$ ipython --no-banner

In [1]: import numpy as np

In [2]: import numpy.linalg as la

In [3]: np.set_printoptions(suppress=True, linewidth=200)

In [4]: sv = 10 * 0.9 ** np.arange(4)

In [5]: Q, _ = la.qr(np.array([[1.6, -0.7, -0.3, 0.8],
   ...:     [-0.6, 0.7, 0.1, 0.2],
   ...:     [-2.0, -0.4, -0.5, -0.2],
   ...:     [1.4, -0.6, 0.8, 0.9]]))

In [6]: rng = np.random.default_rng(7)

In [7]: M = rng.normal(size=(17, 4)) * sv @ Q

In [8]: print(M.round(3) + 0)
[[  2.095  -5.024  -4.968   0.   ]
 [ -3.619   6.524   9.703  -6.798]
 [  2.959   4.692   4.71   -4.997]
 [ -4.792   6.345   2.61   -5.191]
 [  0.469 -16.375  -0.151 -15.963]
 [  1.643 -12.192  12.206 -12.355]
 [-13.017 -13.711  -4.96   -7.364]
 [ -6.216 -10.323  -2.824  -3.72 ]
 [ 12.321   4.243   1.015  -9.295]
 [ -1.013  -7.895   0.073   4.808]
 [ -7.398  -6.51   -0.559  -1.702]
 [ -5.836  17.636  -8.544  -3.104]
 [ 15.321 -10.639  -1.174  11.426]
 [ -2.72   -1.973   3.86    5.331]
 [ 11.701   2.935  -2.511   6.687]
 [  2.828   0.96   -8.376  -4.29 ]
 [  3.719   6.407  10.222   0.046]]

In [9]: Ac = M - M.mean(axis=0)

In [10]: vecs = la.svd(Ac)[2][:3]

In [11]: out = Ac - Ac @ vecs.T @ vecs

In [12]: print(la.norm(out, axis=1).round(6).argmax())
8

In [13]: E = np.array([[0.25, 0.25, 0.25, 0.25],
    ...:     [0.25, 0.25, 0.25, 0.25],
    ...:     [0.25, 0.25, 0.25, 0.25],
    ...:     [0.25, 0.25, 0.25, 0.25]])

In [14]: print(E)
[[0.25 0.25 0.25 0.25]
 [0.25 0.25 0.25 0.25]
 [0.25 0.25 0.25 0.25]
 [0.25 0.25 0.25 0.25]]

In [15]: # symmetric

In [16]: z = rng.permutation(4)

In [17]: print(z)
[1 3 0 2]

In [18]: out = E[z][:, z]

In [19]: print(round(float(la.det(out)), 3), round(float(la.det(E[z])), 3))
0.0 0.0

In [20]: print(np.trace(out))
1.0

In [21]: print(np.round(np.sort(np.abs(la.eigvals(out))), 3) + 0)
[0. 0. 0. 1.]

In [22]: print(np.allclose(out, E))
True

In [23]: W0 = np.load("block19.npy")

In [24]: print(W0)
[[ 0  0  0]
 [-3  0  0]
 [ 0  0  0]
 [ 0  0  0]
 [ 2  0  0]]

In [25]: # rank 1

In [26]: print(np.round(W0 @ la.pinv(W0) @ W0, 3))
[[ 0.  0.  0.]
 [-3.  0.  0.]
 [ 0.  0.  0.]
 [ 0.  0.  0.]
 [ 2.  0.  0.]]

In [27]: r = la.matrix_rank(W0)

In [28]: print(r)
1

In [29]: N = la.svd(W0)[2][r:].T

In [30]: print([int(la.matrix_rank(W0[:, :j + 1])) for j in range(3)])
[1, 1, 1]

In [31]: print([int(la.matrix_rank(np.delete(W0, i, axis=0))) for i in range(5)])
[1, 1, 1, 1, 1]

In [32]: print(W0 @ N)
[[0. 0.]
 [0. 0.]
 [0. 0.]
 [0. 0.]
 [0. 0.]]

In [33]: print(N @ N.T)
[[0. 0. 0.]
 [0. 1. 0.]
 [0. 0. 1.]]

In [34]: mat = np.array([[2, 0, 5, 5, 3], [5, 5, 1, 0, 2], [4, 0, 4, 1, 5]]) * (rng.random((3, 5)) < 0.3)

In [35]: print(mat)
[[0 0 0 5 0]
 [0 0 0 0 2]
 [0 0 4 0 0]]

In [36]: # columns 0 and 1 are equal

In [37]: out = np.array([[-2, -4], [5, -4], [2, 5], [-2, -2], [1, 5]])

In [38]: print(np.einsum("ij->j", mat))
[0 0 4 5 2]

In [39]: print(out.T @ mat.T)
[[-10   2   8]
 [-10  10  20]]

In [40]: print(la.matrix_rank(np.vstack([mat, out.T])))
5

In [41]: print(np.einsum("ik,kj->ij", mat, out))
[[-10 -10]
 [  2  10]
 [  8  20]]

In [42]: print(la.matrix_rank(mat @ out))
2

In [43]: r0, r1 = E[0], E[1]

In [44]: print(r0 @ r0)
0.25

In [45]: print(r0 @ r1)
0.25

In [46]: p = (r0 @ r1) / (r0 @ r0) * r0

In [47]: print(r1 - p)
[0. 0. 0. 0.]

In [48]: print(round(la.norm(r0 + r1) ** 2 + la.norm(r0 - r1) ** 2, 3))
1.0

In [49]: print(p)
[0.25 0.25 0.25 0.25]

In [50]: print(np.round(np.outer(r0, r1), 3))
[[0.062 0.062 0.062 0.062]
 [0.062 0.062 0.062 0.062]
 [0.062 0.062 0.062 0.062]
 [0.062 0.062 0.062 0.062]]

In [51]: T = np.stack([mat, 3 * mat, mat[::-1]])

In [52]: print(T.sum(axis=0))
[[ 0  0  4 20  0]
 [ 0  0  0  0 10]
 [ 0  0 16  5  0]]

In [53]: print(la.matrix_rank(T))
[3 3 3]

In [54]: print(np.einsum("bij,cij->bc", T, T))
[[ 45 135   4]
 [135 405  12]
 [  4  12  45]]

In [55]: print(T.shape)
(3, 3, 5)

In [56]: print(np.round(la.norm(T, axis=(1, 2)), 3))
[ 6.708 20.125  6.708]

In [57]: print(np.round(la.svd(mat, compute_uv=False), 3))
[5. 4. 2.]

In [58]: print(mat[:, 0] @ mat[:, 2])
0

In [59]: print(np.round(la.norm(mat, axis=0), 3))
[0. 0. 4. 5. 2.]

In [60]: print(np.round(la.pinv(mat), 3))
[[0.   0.   0.  ]
 [0.   0.   0.  ]
 [0.   0.   0.25]
 [0.2  0.   0.  ]
 [0.   0.5  0.  ]]

In [61]: print(mat @ mat.T)
[[25  0  0]
 [ 0  4  0]
 [ 0  0 16]]

In [62]: A = np.load("sample12.npy")

In [63]: print(A)
[[ -8   3   5   1]
 [-11   6   7   3]
 [-16  11  13   8]
 [ -9  10   5  15]
 [-16  10   2  15]
 [-17   4   3  14]
 [-17   8  10  16]
 [-19  15  14  22]
 [-27   7  13  23]
 [-18  -2   9  17]
 [-18   5  17  10]
 [-12   7  21  12]
 [-16  13  27  18]
 [-17  13  28  15]
 [-21  16  27   6]
 [-23  17  25  -2]
 [-26   8  26  -3]]

In [64]: U, sv, Vh = la.svd(W0)

In [65]: vecs = Vh[:(sv > 1e-8).sum()]

In [66]: vec = W0[2] + -3 * W0[4] + rng.integers(2) * np.eye(3)[0]

In [67]: print(vec)
[-5.  0.  0.]

In [68]: print(la.matrix_rank(np.vstack([W0, vec])))
1

In [69]: print(np.allclose(vecs.T @ vecs @ vec, vec))
True

In [70]: out = np.array([[0]])

In [71]: basis = np.array([[-2, 2], [0, -2]])

In [72]: arr = np.block([[out, np.zeros((1, 2))], [np.zeros((2, 1)), basis]])

In [73]: print(arr)
[[ 0.  0.  0.]
 [ 0. -2.  2.]
 [ 0.  0. -2.]]

In [74]: r = la.matrix_rank(arr)

In [75]: print(r)
2

In [76]: N = la.svd(arr)[2][r:].T

In [77]: print(N @ N.T)
[[1. 0. 0.]
 [0. 0. 0.]
 [0. 0. 0.]]

In [78]: print(la.matrix_rank(arr.T @ arr), la.matrix_rank(arr @ arr.T))
2 2

In [79]: print(arr @ N)
[[0.]
 [0.]
 [0.]]

In [80]: print(N.shape)
(3, 1)

In [81]: print(np.allclose(arr @ N, 0))
True

In [82]: U, sv, Vh = la.svd(arr)

In [83]: vecs = Vh[:(sv > 1e-8).sum()]

In [84]: vec = arr[0] + -2 * arr[1] + rng.integers(2) * np.eye(3)[1]

In [85]: print(vec)
[ 0.  5. -4.]

In [86]: print(la.matrix_rank(np.vstack([arr, vec])))
2

In [87]: print(np.round(vecs.T @ vecs, 3) + 0)
[[0. 0. 0.]
 [0. 1. 0.]
 [0. 0. 1.]]

In [88]: print(np.round(la.norm(vec - vecs.T @ vecs @ vec), 3))
0.0

In [89]: print(np.allclose(vecs.T @ vecs @ vec, vec))
True

In [90]: print(np.diag(vecs.T @ vecs))
[0. 1. 1.]

In [91]: r0 = np.array([1, 0, 2, 2, 3])

In [92]: m1 = r0[np.abs(np.subtract.outer(np.arange(5), np.arange(5)))]

In [93]: print(m1)
[[1 0 2 2 3]
 [0 1 0 2 2]
 [2 0 1 0 2]
 [2 2 0 1 0]
 [3 2 2 0 1]]

In [94]: print(m1 @ m1)
[[18 10 10  4 10]
 [10  9  4  4  4]
 [10  4  9  4 10]
 [ 4  4  4  9 10]
 [10  4 10 10 18]]

In [95]: m1.inv()
---------------------------------------------------------------------------
AttributeError                            Traceback (most recent call last)
Cell In[95], line 1
----> 1 m1.inv()

AttributeError: 'numpy.ndarray' object has no attribute 'inv'

In [96]: assert m1 == m1.T
---------------------------------------------------------------------------
ValueError                                Traceback (most recent call last)
Cell In[96], line 1
----> 1 assert m1 == m1.T

ValueError: The truth value of an array with more than one element is ambiguous. Use a.any() or a.all()

In [97]: z = rng.permutation(5)

In [98]: print(z)
[4 0 1 2 3]

In [99]: out = m1[z][:, z]

In [100]: print(out)
[[1 3 2 2 0]
 [3 1 0 2 2]
 [2 0 1 0 2]
 [2 2 0 1 0]
 [0 2 2 0 1]]

In [101]: print(np.round(np.sort(np.abs(la.eigvals(out))), 3))
[0.562 1.    2.438 3.562 6.562]

In [102]: print(np.allclose(out, m1))
False

In [103]: print(round(float(la.det(out)), 3), round(la.det(m1[z]), 3))
32.0 32.0

In [104]: J = np.load("x.npy")

In [105]: print(J)
[[ 1.659 -2.565  0.642]
 [ 3.602 -5.     0.315]
 [ 4.235 -6.611  1.908]
 [ 4.319 -6.465  1.152]
 [ 5.036 -7.829  1.884]
 [ 0.72  -1.369  0.677]
 [ 1.685 -2.582  0.62 ]
 [ 4.289 -6.388  0.99 ]
 [ 1.636 -2.847  1.419]
 [ 4.14  -6.525  1.959]
 [ 3.475 -5.037  0.38 ]
 [ 1.672 -2.607  0.645]
 [ 4.12  -6.715  1.863]
 [ 5.127 -7.8    1.795]
 [ 2.372 -4.171  2.125]
 [ 3.539 -4.945  0.441]
 [ 2.511 -3.989  1.182]
 [ 0.029  0.022  0.012]
 [ 1.625 -2.721  1.513]
 [ 2.459 -4.094  1.366]
 [ 2.373 -4.141  2.142]
 [ 5.147 -7.803  1.645]
 [ 2.624 -3.751  0.568]]

In [106]: out = np.c_[J[:, :1] @ np.array([[-2]]), np.array([-3, -4, 0, -4, -5, -4, -1, -4, 5, -5, 2, -3, 0, -3, 5, -2, 2, 3, 2, 1, 4, -1, 4])]

In [107]: print(out)
[[ -3.318  -3.   ]
 [ -7.204  -4.   ]
 [ -8.47    0.   ]
 [ -8.638  -4.   ]
 [-10.072  -5.   ]
 [ -1.44   -4.   ]
 [ -3.37   -1.   ]
 [ -8.578  -4.   ]
 [ -3.272   5.   ]
 [ -8.28   -5.   ]
 [ -6.95    2.   ]
 [ -3.344  -3.   ]
 [ -8.24    0.   ]
 [-10.254  -3.   ]
 [ -4.744   5.   ]
 [ -7.078  -2.   ]
 [ -5.022   2.   ]
 [ -0.058   3.   ]
 [ -3.25    2.   ]
 [ -4.918   1.   ]
 [ -4.746   4.   ]
 [-10.294  -1.   ]
 [ -5.248   4.   ]]

In [108]: print(np.round(la.norm(out - J @ la.lstsq(J, out)[0], axis=0), 3) + 0)
[ 0.    13.011]
